$ ipython --no-banner

In [1]: import numpy as np

In [2]: np.set_printoptions(precision=3, suppress=True, linewidth=100, floatmode="fixed")

In [3]: def rd(a):
   ...:     return np.round(a, 3) + 0
   ...: 

In [4]: arr = np.load("dump.npy")

In [5]: arr
Out[5]: 
array([[ 35,   7,  45,   9],
       [ 56, -28,  72, -36],
       [ 40,   8, -45,  -9],
       [ 64, -32, -72,  36]])

In [6]: B = np.array([[5, 4, 5], [5, 5, 0]])

In [7]: Z = np.kron(B, arr)

In [8]: rd(np.linalg.norm(Z, 2)), rd(np.linalg.norm(B, 2) * np.linalg.norm(arr, 2))
Out[8]: (np.float64(1289.457), np.float64(1289.457))

In [9]: Z.shape
Out[9]: (8, 12)

In [10]: Z
Out[10]: 
array([[ 175,   35,  225,   45,  140,   28,  180,   36,  175,   35,  225,   45],
       [ 280, -140,  360, -180,  224, -112,  288, -144,  280, -140,  360, -180],
       [ 200,   40, -225,  -45,  160,   32, -180,  -36,  200,   40, -225,  -45],
       [ 320, -160, -360,  180,  256, -128, -288,  144,  320, -160, -360,  180],
       [ 175,   35,  225,   45,  175,   35,  225,   45,    0,    0,    0,    0],
       [ 280, -140,  360, -180,  280, -140,  360, -180,    0,    0,    0,    0],
       [ 200,   40, -225,  -45,  200,   40, -225,  -45,    0,    0,    0,    0],
       [ 320, -160, -360,  180,  320, -160, -360,  180,    0,    0,    0,    0]])

In [11]: P = np.triu(np.array([[-1, 2, -1, -1], [2, 1, -1, -2], [2, -1, 2, -2], [2, 1, 2, 2]]), 1) + np.eye(4)

In [12]: B = P @ arr @ np.linalg.inv(P)

In [13]: B
Out[13]: 
array([[  43.000, -111.000,  238.000,  207.000],
       [-112.000,  252.000,  401.000, 1095.000],
       [ -88.000,  248.000,  259.000,  845.000],
       [  64.000, -160.000, -168.000, -556.000]])

In [14]: print(P @ arr - arr @ P)
[[   8.000 -102.000  303.000   40.000]
 [-168.000  -56.000  217.000   81.000]
 [-128.000  -16.000  192.000 -106.000]
 [   0.000 -128.000   32.000 -144.000]]

In [15]: f = np.array([9, 2, 8, 3])

In [16]: B = arr + np.outer(f, np.eye(4)[3])

In [17]: np.linalg.matrix_rank(np.linalg.inv(B) - np.linalg.inv(arr), tol=1e-8)
Out[17]: np.int64(1)

In [18]: np.linalg.matrix_rank(B - arr)
Out[18]: np.int64(1)

In [19]: rng = np.random.default_rng(42476)

In [20]: lab = rng.permutation(4)

In [21]: print(lab)
[0 3 2 1]

In [22]: B = arr[lab][:, lab]

In [23]: np.diag(B)
Out[23]: array([ 35,  36, -45, -28])

In [24]: np.allclose(B, arr)
Out[24]: False

In [25]: B
Out[25]: 
array([[ 35,   9,  45,   7],
       [ 64,  36, -72, -32],
       [ 40,  -9, -45,   8],
       [ 56, -36,  72, -28]])

In [26]: rd(np.sort(np.abs(np.linalg.eigvals(B))))
Out[26]: array([51.338, 60.968, 62.000, 73.630])

In [27]: m1 = np.load("block0.npy")

In [28]: print(m1)
[[170 -46  14 -90]
 [-46  70  10  20]
 [ 14  10  94   8]
 [-90  20   8  51]]

In [29]: # looks like rank 3

In [30]: x0 = np.array([0, -1, -2, 1])

In [31]: np.sign((m1 @ x0).round(6))
Out[31]: array([-1, -1, -1,  1])

In [32]: (m1 * x0).sum(axis=1)
Out[32]: array([ -72,  -70, -190,   15])

In [33]: m1 @ np.eye(4)[3]
Out[33]: array([-90.000,  20.000,   8.000,  51.000])

In [34]: m1 @ (2 * x0)
Out[34]: array([-144, -140, -380,   30])

In [35]: m1 @ np.ones(4)
Out[35]: array([ 48.000,  54.000, 126.000, -11.000])

In [36]: m1 * x0
Out[36]: 
array([[   0,   46,  -28,  -90],
       [   0,  -70,  -20,   20],
       [   0,  -10, -188,    8],
       [   0,  -20,  -16,   51]])

In [37]: ev, V = np.linalg.eigh(m1)

In [38]: rd(ev)
Out[38]: array([  0.000,  52.391,  98.741, 233.868])

In [39]: rd(np.linalg.svd(m1, compute_uv=False))
Out[39]: array([233.868,  98.741,  52.391,   0.000])

In [40]: rd(ev.sum()), np.trace(m1)
Out[40]: (np.float64(385.0), np.int64(385))

In [41]: rd(V.T @ m1 @ V)
Out[41]: 
array([[  0.000,   0.000,   0.000,   0.000],
       [  0.000,  52.391,   0.000,   0.000],
       [  0.000,   0.000,  98.741,   0.000],
       [  0.000,   0.000,   0.000, 233.868]])

In [42]: (ev > 1e-8).sum(), (ev < -1e-8).sum()
Out[42]: (np.int64(3), np.int64(0))

In [43]: F = np.tanh(np.array([[0.3, 0.4],
    ...:     [0.0, 0.3],
    ...:     [-0.9, 0.6],
    ...:     [-0.4, -1.5],
    ...:     [-0.5, 0.7],
    ...:     [0.4, -0.1],
    ...:     [0.3, 1.4],
    ...:     [1.2, 1.0],
    ...:     [1.8, -0.2],
    ...:     [-1.1, -1.6],
    ...:     [0.2, 0.5],
    ...:     [0.8, -0.6],
    ...:     [-0.6, 0.4],
    ...:     [0.4, 1.2],
    ...:     [1.1, 0.2],
    ...:     [-0.5, 1.6]]) @ np.array([[-2.1, -1.9, 1.4], [-0.9, -0.3, -0.7]]))

In [44]: rd(F)
Out[44]: 
array([[-0.757, -0.598,  0.139],
       [-0.264, -0.090, -0.207],
       [ 0.874,  0.910, -0.933],
       [ 0.975,  0.837,  0.454],
       [ 0.397,  0.629, -0.831],
       [-0.635, -0.623,  0.558],
       [-0.955, -0.757, -0.508],
       [-0.998, -0.989,  0.753],
       [-0.999, -0.998,  0.990],
       [ 0.999,  0.988, -0.397],
       [-0.701, -0.485, -0.070],
       [-0.814, -0.872,  0.912],
       [ 0.716,  0.770, -0.808],
       [-0.958, -0.808, -0.273],
       [-0.986, -0.973,  0.885],
       [-0.371,  0.438, -0.949]])

In [45]: f, v = F[2], F[1]

In [46]: print(rd(f @ f))
2.463

In [47]: print(rd(f @ v))
-0.119

In [48]: pr = (f @ v) / (f @ f) * f

In [49]: rd(v - pr)
Out[49]: array([-0.221, -0.046, -0.252])

In [50]: np.linalg.matrix_rank(np.outer(f, v))
Out[50]: np.int64(1)

In [51]: rd(np.linalg.norm(f + v) ** 2 + np.linalg.norm(f - v) ** 2)
Out[51]: np.float64(5.167)

In [52]: cen = F - F.mean(axis=0)

In [53]: Uu, s, Vh = np.linalg.svd(cen, full_matrices=False)

In [54]: print(np.abs(Uu[:, 0]).argmax())
2

In [55]: rd(s)
Out[55]: array([4.647, 2.005, 0.391])

In [56]: rd(cen.mean(axis=0))
Out[56]: array([0.000, 0.000, 0.000])

In [57]: rd(np.abs(Vh[-1]))
Out[57]: array([0.631, 0.749, 0.202])

In [58]: print(np.linalg.matrix_rank(cen))
3

In [59]: (np.sign(Uu[:, 0]) == np.sign(Uu[0, 0])).astype(int)
Out[59]: array([1, 0, 0, 0, 0, 1, 1, 1, 1, 0, 1, 1, 0, 1, 1, 0])

In [60]: P = F @ np.linalg.solve(F.T @ F, F.T)

In [61]: rd(np.linalg.eigvalsh(P))
Out[61]: 
array([0.000, 0.000, 0.000, 0.000, 0.000, 0.000, 0.000, 0.000, 0.000, 0.000, 0.000, 0.000, 0.000,
       1.000, 1.000, 1.000])

In [62]: np.linalg.matrix_rank(np.eye(16) - P)
Out[62]: np.int64(13)

In [63]: print(np.allclose(P @ P, P))
True

In [64]: rd(P @ F[:, 0])
Out[64]: 
array([-0.757, -0.264,  0.874,  0.975,  0.397, -0.635, -0.955, -0.998, -0.999,  0.999, -0.701,
       -0.814,  0.716, -0.958, -0.986, -0.371])

In [65]: dist = np.linalg.norm(F[:, None] - F[None], axis=-1)

In [66]: (dist + 1e9 * np.eye(16)).round(6).argmin(axis=1)
Out[66]: array([10, 10, 12,  9, 12,  0, 13, 14, 14, 12,  0, 14,  2,  6,  8,  4])

In [67]: dist.mean(axis=1).argmax()
Out[67]: np.int64(3)

In [68]: np.linalg.matrix_rank(dist ** 2)
Out[68]: np.int64(5)

In [69]: cen = F - F.mean(axis=0)

In [70]: V = np.linalg.svd(cen)[2][:2]

In [71]: B = cen - cen @ V.T @ V

In [72]: rd(B.std(axis=0))
Out[72]: array([0.062, 0.073, 0.020])

In [73]: rd(np.diag(V.T @ V))
Out[73]: array([0.601, 0.440, 0.959])

In [74]: f = np.array([0, 0, 0, 0])

In [75]: K = 3 * np.eye(4) + np.outer(f, f)

In [76]: K
Out[76]: 
array([[3.000, 0.000, 0.000, 0.000],
       [0.000, 3.000, 0.000, 0.000],
       [0.000, 0.000, 3.000, 0.000],
       [0.000, 0.000, 0.000, 3.000]])

In [77]: # 4 blocks once reordered

In [78]: np.fft.fft(K[0])
Out[78]: array([3.000+0.000j, 3.000+0.000j, 3.000+0.000j, 3.000+0.000j])

In [79]: np.sort(np.abs(np.fft.fft(K[0]))), rd(np.sort(np.linalg.svd(K, compute_uv=False)))
Out[79]: (array([3.000, 3.000, 3.000, 3.000]), array([3.000, 3.000, 3.000, 3.000]))

In [80]: print((K @ K)[0])
[9.000 0.000 0.000 0.000]

In [81]: np.allclose(K @ K.T, K.T @ K)
Out[81]: True

In [82]: print(K @ (-1.0) ** np.arange(4))
[ 3.000 -3.000  3.000 -3.000]

In [83]: J = np.loadtxt("run1.csv", delimiter=",")

In [84]: J
Out[84]: 
array([[-0.281, -0.539, -1.438],
       [-0.539, -0.596,  1.079],
       [-1.438,  1.079,  1.876]])

In [85]: ev, V = np.linalg.eigh(K)

In [86]: np.unique(ev.round(6) + 0, return_counts=True)[1]
Out[86]: array([4])

In [87]: V.T @ V
Out[87]: 
array([[1.000, 0.000, 0.000, 0.000],
       [0.000, 1.000, 0.000, 0.000],
       [0.000, 0.000, 1.000, 0.000],
       [0.000, 0.000, 0.000, 1.000]])

In [88]: print((ev > 1e-8).sum(), (ev < -1e-8).sum())
4 0

In [89]: ev.sum(), np.trace(K)
Out[89]: (np.float64(12.0), np.float64(12.0))

In [90]: V.T @ K @ V
Out[90]: 
array([[3.000, 0.000, 0.000, 0.000],
       [0.000, 3.000, 0.000, 0.000],
       [0.000, 0.000, 3.000, 0.000],
       [0.000, 0.000, 0.000, 3.000]])

In [91]: B = J / np.sqrt((J ** 2).mean(axis=1, keepdims=True))

In [92]: print(rd(J - J.mean(axis=1, keepdims=True)))
[[ 0.472  0.214 -0.685]
 [-0.520 -0.577  1.098]
 [-1.944  0.573  1.370]]

In [93]: rd(B[1])
Out[93]: array([-0.694, -0.767,  1.389])

In [94]: B = np.linalg.inv(J)

In [95]: np.allclose(B, J.T)
Out[95]: False

In [96]: rd(np.linalg.inv(B))
Out[96]: 
array([[-0.281, -0.539, -1.438],
       [-0.539, -0.596,  1.079],
       [-1.438,  1.079,  1.876]])

In [97]: rd(np.linalg.slogdet(J)[0])
Out[97]: np.float64(1.0)

In [98]: rd(np.linalg.det(J) * B)
Out[98]: 
array([[-2.282, -0.540, -1.439],
       [-0.540, -2.595,  1.078],
       [-1.439,  1.078, -0.123]])

In [99]: rd(np.linalg.cond(J))
Out[99]: np.float64(3.0)

In [100]: print(rd(J @ B))
[[1.000 0.000 0.000]
 [0.000 1.000 0.000]
 [0.000 0.000 1.000]]

In [101]: X = np.array([[-3, 0, 0], [0, 2, 0], [0, 0, -3]])

In [102]: X.T @ X
Out[102]: 
array([[9, 0, 0],
       [0, 4, 0],
       [0, 0, 9]])

In [103]: X[:, 1] @ X[:, 0]
Out[103]: np.int64(0)

In [104]: print(rd(np.linalg.norm(X, axis=0)))
[3.000 2.000 3.000]

In [105]: rd(np.linalg.svd(X, compute_uv=False))
Out[105]: array([3.000, 3.000, 2.000])

In [106]: (np.linalg.matrix_power((X != 0) + (X.T != 0) + np.eye(3), 3) > 0).astype(int)
Out[106]: 
array([[1, 0, 0],
       [0, 1, 0],
       [0, 0, 1]])

In [107]: X @ X
Out[107]: 
array([[9, 0, 0],
       [0, 4, 0],
       [0, 0, 9]])

In [108]: np.all(np.linalg.eigvalsh(X) > 0)
Out[108]: np.False_

In [109]: [round(float(np.linalg.det(X[:i, :i])), 2) + 0 for i in range(1, 4)]
Out[109]: [-3.0, -6.0, 18.0]

In [110]: rd(np.linalg.norm(X) ** 2 / np.linalg.norm(X, 2) ** 2)
Out[110]: np.float64(2.444)

In [111]: rd(np.linalg.norm(X, axis=0))
Out[111]: array([3.000, 2.000, 3.000])

In [112]: np.linalg.norm(X, axis=1).argmax()
Out[112]: np.int64(0)

In [113]: print(rd(np.linalg.norm(X, 2)))
3.0

In [114]: q, Rm = np.linalg.qr(X)

In [115]: q.shape, Rm.shape
Out[115]: ((3, 3), (3, 3))

In [116]: Rm
Out[116]: 
array([[-3.000,  0.000,  0.000],
       [ 0.000,  2.000,  0.000],
       [ 0.000,  0.000, -3.000]])

In [117]: q.T @ q
Out[117]: 
array([[1.000, 0.000, 0.000],
       [0.000, 1.000, 0.000],
       [0.000, 0.000, 1.000]])

In [118]: q @ Rm
Out[118]: 
array([[-3.000,  0.000,  0.000],
       [ 0.000,  2.000,  0.000],
       [ 0.000,  0.000, -3.000]])

In [119]: np.trace(q @ q.T)
Out[119]: np.float64(3.0)

In [120]: np.abs(np.diag(Rm))
Out[120]: array([3.000, 2.000, 3.000])

In [121]: np.allclose(Rm.T @ Rm, X.T @ X)
Out[121]: True

In [122]: E = np.load("x.npy")

In [123]: E
Out[123]: 
array([[ 1, -1,  0,  2, -2],
       [-1,  1,  0, -2,  2],
       [ 0,  0,  0,  0,  0],
       [ 2, -2,  0,  4, -4],
       [-2,  2,  0, -4,  4]])

In [124]: # null space of dimension 4

In [125]: Uu, s, Vh = np.linalg.svd(E)

In [126]: print(np.argmax(s[:-1] / (s[1:] + 1e-6)) + 1)
1

In [127]: B = Uu[:, :1] @ np.diag(s[:1]) @ Vh[:1]

In [128]: rd(np.linalg.norm(E - B) / np.linalg.norm(E))
Out[128]: np.float64(0.0)

In [129]: rd(np.linalg.norm(E - B, 2)), rd(s[1])
Out[129]: (np.float64(0.0), np.float64(0.0))

In [130]: np.linalg.matrix_rank(B)
Out[130]: np.int64(1)

In [131]: np.linalg.matrix_rank(E, rtol=0.05)
Out[131]: np.int64(1)

In [132]: rd(np.abs(E - B).max())
Out[132]: np.float64(0.0)

In [133]: rd(B)
Out[133]: 
array([[ 1.000, -1.000,  0.000,  2.000, -2.000],
       [-1.000,  1.000,  0.000, -2.000,  2.000],
       [ 0.000,  0.000,  0.000,  0.000,  0.000],
       [ 2.000, -2.000,  0.000,  4.000, -4.000],
       [-2.000,  2.000,  0.000, -4.000,  4.000]])
